In [1]: import numpy as np

In [2]: import numpy.linalg as la

In [3]: np.set_printoptions(precision=3, suppress=True, linewidth=120, sign=" ")

In [4]: m1 = np.diag(3 * np.array([8, 8, -7, 0])) + np.array([[1, 0, 1, 1], [1, 2, 2, 1], [2, 0, 1, 1], [0, 1, 1, 0]])

In [5]: m1
Out[5]: 
array([[ 25,   0,   1,   1],
       [  1,  26,   2,   1],
       [  2,   0, -20,   1],
       [  0,   1,   1,   0]])

In [6]: left, s, vt = la.svd(m1)

In [7]: s
Out[7]: array([ 26.396,  24.973,  19.891,   0.005])

In [8]: Y = left[:, :3] @ np.diag(s[:3]) @ vt[:3]

In [9]: Y.round(3) + 0
Out[9]: 
array([[ 25.   ,   0.   ,   1.   ,   1.   ],
       [  1.   ,  26.   ,   2.   ,   1.   ],
       [  2.   ,   0.   , -20.   ,   1.   ],
       [  0.   ,   1.   ,   1.   ,  -0.005]])

In [10]: la.matrix_rank(m1, rtol=0.05)
Out[10]: np.int64(3)

In [11]: la.matrix_rank(Y)
Out[11]: np.int64(3)

In [12]: np.einsum("ij,ji->", m1, m1)
Out[12]: np.int64(1709)

In [13]: np.round(la.det(m1[::-1]), 3)
Out[13]: np.float64(-71.0)

In [14]: round(la.det(m1.T), 3)
Out[14]: np.float64(-71.0)

In [15]: np.einsum("ii->", m1)
Out[15]: np.int64(31)

In [16]: la.eigvals(m1)
Out[16]: array([ 25.003,  26.081, -20.09 ,   0.005])

In [17]: np.round(la.norm(m1, "nuc"), 3)
Out[17]: np.float64(71.264)

In [18]: la.norm(m1, axis=1).argmax()
Out[18]: np.int64(1)

In [19]: round(float(la.norm(m1) ** 2 / la.norm(m1, 2) ** 2), 3)
Out[19]: 2.463

In [20]: la.norm(m1, axis=1)
Out[20]: array([ 25.04 ,  26.115,  20.125,   1.414])

In [21]: np.round(la.norm(m1, 2) / la.norm(m1), 3)
Out[21]: np.float64(0.637)

In [22]: [round(float(x), 3) for x in la.svd(m1, compute_uv=False)[:3]]
Out[22]: [26.396, 24.973, 19.891]

In [23]: F = np.load("x.npy")

In [24]: F
Out[24]: 
array([[ 2.,  1.,  0.],
       [ 0.,  2.,  1.],
       [ 0.,  0.,  2.]])

In [25]: t3 = np.stack([F, 3 * F, F[::-1]])

In [26]: np.einsum("bij,cij->bc", t3, t3)
Out[26]: 
array([[  14.,   42.,    5.],
       [  42.,  126.,   15.],
       [   5.,   15.,   14.]])

In [27]: t3.sum(axis=0)
Out[27]: 
array([[  8.,   4.,   2.],
       [  0.,  10.,   5.],
       [  2.,   1.,   8.]])

In [28]: la.matrix_rank(t3.reshape(3, -1))
Out[28]: np.int64(2)

In [29]: la.norm(t3, axis=(1, 2))
Out[29]: array([  3.742,  11.225,   3.742])

In [30]: rng = np.random.default_rng(85039)

In [31]: Y = F + rng.integers(-2, 3, (3, 2)) @ rng.integers(-2, 3, (2, 3))

In [32]: Y
Out[32]: 
array([[ 3.,  1.,  1.],
       [-2.,  6., -3.],
       [-1.,  4., -1.]])

In [33]: np.round(la.svd(Y - F, compute_uv=False), 3) + 0
Out[33]: array([ 7.891,  1.317,  0.   ])

In [34]: la.matrix_rank(Y - F, tol=1e-8)
Out[34]: np.int64(2)

In [35]: np.abs(Y - F).sum(axis=1)
Out[35]: array([  2.,  10.,   8.])

In [36]: np.sort(la.eigvals(F))
Out[36]: array([ 2.,  2.,  2.])

In [37]: np.prod(np.diag(F)), np.round(la.det(F), 3)
Out[37]: (np.float64(8.0), np.float64(8.0))

In [38]: data = np.array([[0.4, 0.1, 0.4, -0.9],
    ...:     [1.6, 0.0, -2.0, -0.1],
    ...:     [-0.1, 0.4, -0.6, -0.1],
    ...:     [0.0, -2.0, -0.2, -0.4]])

In [39]: data[0] = data[1] + 0.3 * rng.normal(size=4)

In [40]: data
Out[40]: 
array([[ 1.772, -0.096, -1.902, -0.206],
       [ 1.6  ,  0.   , -2.   , -0.1  ],
       [-0.1  ,  0.4  , -0.6  , -0.1  ],
       [ 0.   , -2.   , -0.2  , -0.4  ]])

In [41]: np.round(la.norm(data), 3)
Out[41]: np.float64(4.257)

In [42]: la.matrix_rank(data)
Out[42]: np.int64(4)

In [43]: la.svd(data, compute_uv=False)
Out[43]: array([ 3.682,  2.07 ,  0.517,  0.096])

In [44]: np.unravel_index(np.abs(data).argmax(), data.shape)
Out[44]: (np.int64(1), np.int64(2))

In [45]: data.sum(axis=0)
Out[45]: array([ 3.272, -1.696, -4.702, -0.806])

In [46]: data - data[0]
Out[46]: 
array([[ 0.   ,  0.   ,  0.   ,  0.   ],
       [-0.172,  0.096, -0.098,  0.106],
       [-1.872,  0.496,  1.302,  0.106],
       [-1.772, -1.904,  1.702, -0.194]])

In [47]: data.mean(axis=0)
Out[47]: array([ 0.818, -0.424, -1.175, -0.202])

In [48]: np.diff(data, axis=0)
Out[48]: 
array([[-0.172,  0.096, -0.098,  0.106],
       [-1.7  ,  0.4  ,  1.4  ,  0.   ],
       [ 0.1  , -2.4  ,  0.4  , -0.3  ]])

In [49]: np.round(la.det(data), 3)
Out[49]: np.float64(-0.378)

In [50]: np.allclose(data @ data.T, data.T @ data)
Out[50]: False

In [51]: np.sort(np.abs(la.eigvals(data)))
Out[51]: array([ 0.541,  0.541,  0.82 ,  1.577])

In [52]: round(np.abs(la.eigvals(data)).max(), 3)
Out[52]: np.float64(1.577)

In [53]: assert data == data.T
Traceback (most recent call last):
  Cell In[53], line 1
    assert data == data.T
ValueError: The truth value of an array with more than one element is ambiguous. Use a.any() or a.all()


In [54]: Y = data / np.sqrt((data ** 2).mean(axis=1, keepdims=True))

In [55]: la.matrix_rank(data - data.mean(axis=1, keepdims=True))
Out[55]: np.int64(3)

In [56]: mat = np.load("data.npy")

In [57]: mat
Out[57]: 
array([[ 0.333,  0.333, -0.333],
       [ 0.333,  0.333, -0.333],
       [-0.333, -0.333,  0.333]])

In [58]: la.lstsq(mat[:-1].T, mat[-1])[2]
Out[58]: np.int32(1)

In [59]: np.allclose(mat[:-1].T @ la.lstsq(mat[:-1].T, mat[-1])[0], mat[-1])
Out[59]: True

In [60]: np.abs(np.diag(la.qr(mat)[1])) > 1e-9
Out[60]: array([ True, False, False])

In [61]: feats = np.loadtxt("w.csv", delimiter=",")

In [62]: feats
Out[62]: 
array([[ 0.1,  0.7, -0.6],
       [-0.1, -1. , -2.4],
       [ 0.7,  1.8, -0.5],
       [ 0.5, -0.7, -0.6],
       [-0.1,  0.2, -1. ],
       [ 0.9,  0.8, -0.8],
       [ 1.1, -0.8, -0.7],
       [-0.1, -1.4, -0.1],
       [ 0.7, -1.2, -2. ],
       [ 1.3,  0.5, -0.3],
       [-1.3,  2.7,  1.8],
       [-1. , -2. ,  0.1],
       [ 0.3,  1.8, -0.3],
       [-0.5,  0.9, -0.2],
       [-0.8, -0.3, -0.1],
       [-0.1,  0.5, -1.3],
       [ 0.4,  1.2,  1.3],
       [-0.5, -1.3, -1.1],
       [-1. , -0.5, -0.6],
       [-1.9, -0.5,  0.9],
       [-0.1,  0.4,  0.6],
       [-0.2,  0.5, -0.5],
       [ 0.3,  0.4, -0.3],
       [-0.6,  1.5,  0.3]])

In [63]: Ac = feats - feats.mean(axis=0)

In [64]: evecs = la.svd(Ac)[2][:2]

In [65]: Y = Ac - Ac @ evecs.T @ evecs

In [66]: la.norm(Y, axis=1).round(6).argmax()
Out[66]: np.int64(16)

In [67]: round(la.norm(Y) / la.norm(Ac), 3)
Out[67]: np.float64(0.319)

In [68]: np.diag(evecs.T @ evecs)
Out[68]: array([ 0.539,  0.881,  0.58 ])

In [69]: np.round(np.cov(Ac @ evecs.T, rowvar=False), 3) + 0
Out[69]: 
array([[ 1.692,  0.   ],
       [ 0.   ,  0.869]])

In [70]: Y.std(axis=0)
Out[70]: array([ 0.357,  0.182,  0.342])
